In [1]: import numpy as np

In [2]: from numpy import linalg as LA

In [3]: np.set_printoptions(precision=3, suppress=True, linewidth=100, legacy="1.25")

In [4]: def tidy(a):
   ...:     return np.round(a, 3) + 0
   ...: 

In [5]: W0 = np.loadtxt("out5.csv", delimiter=",")

In [6]: print(tidy(W0))
[[-0.235  0.154 -0.039 -0.653  0.12   0.302 -0.457 -0.22   0.095 -0.217 -0.272]
 [ 0.    -0.298  0.566  0.247  0.424  0.062 -0.463  0.161 -0.211  0.188 -0.164]
 [ 0.753 -0.059  0.003 -0.277  0.114  0.479  0.085  0.204  0.098  0.142  0.176]
 [ 0.141 -0.662 -0.018 -0.189 -0.442 -0.162 -0.264 -0.312 -0.203 -0.073  0.266]
 [-0.024 -0.201 -0.437  0.124 -0.18   0.315  0.068  0.208 -0.486  0.081 -0.575]
 [ 0.259  0.005  0.147 -0.217  0.271 -0.309  0.386 -0.562 -0.204  0.214 -0.38 ]
 [ 0.141  0.231 -0.141 -0.381  0.018 -0.586 -0.225  0.493 -0.313  0.154  0.049]
 [ 0.424  0.267 -0.227  0.384 -0.183 -0.157 -0.516 -0.252  0.287  0.099 -0.266]
 [-0.047  0.32  -0.244  0.156  0.238  0.219 -0.165 -0.346 -0.548  0.13   0.492]
 [ 0.282  0.249  0.326  0.108 -0.147 -0.007  0.042  0.025 -0.345 -0.768 -0.082]
 [ 0.094 -0.342 -0.479  0.096  0.616 -0.195 -0.02   0.029  0.133 -0.446  0.033]]

In [7]: cov = W0.T @ W0

In [8]: print(tidy(LA.svd(W0, compute_uv=False) ** 2))
[1. 1. 1. 1. 1. 1. 1. 1. 1. 1. 1.]

In [9]: print(np.allclose(cov, cov.T))
True

In [10]: print(tidy(np.diag(cov)))
[1. 1. 1. 1. 1. 1. 1. 1. 1. 1. 1.]

In [11]: def softmax(z):
    ...:     e = np.exp(z - z.max(axis=-1, keepdims=True))
    ...:     return e / e.sum(axis=-1, keepdims=True)
    ...: 

In [12]: print(tidy(softmax(W0[5] + 4)))
[0.117 0.091 0.104 0.073 0.118 0.066 0.133 0.051 0.074 0.112 0.062]

In [13]: S = W0 @ W0.T / np.sqrt(11)

In [14]: print(softmax(S).round(6).argmax(axis=1))
[ 0  1  2  3  4  5  6  7  8  9 10]
